$ python -q
>>> import numpy as np
>>> np.set_printoptions(precision=1, suppress=True, linewidth=160, floatmode="fixed")
>>> E = np.loadtxt("case15.csv", delimiter=",")
>>> E
array([[-3.0,  5.0,  0.0,  0.0],
       [-3.0,  4.0,  1.0,  0.0],
       [ 0.0,  0.0,  0.0,  1.0],
       [ 0.0,  0.0,  0.0,  0.0]])
>>> np.round(np.linalg.det(2 * E), 1), np.round(np.linalg.det(E), 1)
(np.float64(0.0), np.float64(0.0))
>>> np.linalg.eigvals(E)
array([0.5+1.7j, 0.5-1.7j, 0.0+0.0j, 0.0+0.0j])
>>> Uu, sigma, Vh = np.linalg.svd(E, full_matrices=False)
>>> Uu.shape, sigma.shape, Vh.shape
((4, 4), (4,), (4, 4))
>>> sigma / sigma[0]
array([1.0, 0.1, 0.1, 0.0])
>>> np.abs(Uu[:, 0]).round(6).argmax()
np.int64(0)
>>> np.round(Uu.T @ E @ Vh.T, 1) + 0
array([[7.7, 0.0, 0.0, 0.0],
       [0.0, 1.0, 0.0, 0.0],
       [0.0, 0.0, 0.9, 0.0],
       [0.0, 0.0, 0.0, 0.0]])
>>> (sigma > 1e-8).sum()
np.int64(3)
>>> np.round(Vh @ Vh.T, 1) + 0
array([[1.0, 0.0, 0.0, 0.0],
       [0.0, 1.0, 0.0, 0.0],
       [0.0, 0.0, 1.0, 0.0],
       [0.0, 0.0, 0.0, 1.0]])
>>> np.round(Uu.T @ Uu, 1) + 0
array([[1.0, 0.0, 0.0, 0.0],
       [0.0, 1.0, 0.0, 0.0],
       [0.0, 0.0, 1.0, 0.0],
       [0.0, 0.0, 0.0, 1.0]])
>>> vec = np.array([-1, 5, 1, -5])
>>> a = np.maximum(E @ vec, 0)
>>> np.tanh(E @ vec)
array([ 1.0,  1.0, -1.0,  0.0])
>>> a
array([28.0, 24.0,  0.0,  0.0])
>>> E.T @ a
array([-156.0,  236.0,   24.0,    0.0])
>>> P = np.triu(np.array([[1, 2, 2, 1], [0, 1, 3, 3], [-2, 2, -3, 2], [3, -1, -1, -3]]), 1) + np.eye(4)
>>> out = P @ E @ np.linalg.inv(P)
>>> np.round(np.linalg.det(out), 1)
np.float64(0.0)
>>> P @ E - E @ P
array([[ -6.0,  14.0,  -7.0, -10.0],
       [  0.0,   6.0,  -6.0,  -8.0],
       [  0.0,   0.0,   0.0,   0.0],
       [  0.0,   0.0,   0.0,   0.0]])
>>> out
array([[ -9.0,  31.0, -73.0,  64.0],
       [ -3.0,  10.0, -23.0,  22.0],
       [  0.0,   0.0,   0.0,   1.0],
       [  0.0,   0.0,   0.0,   0.0]])
>>> np.trace(out), np.trace(E)
(np.float64(1.0), np.float64(1.0))
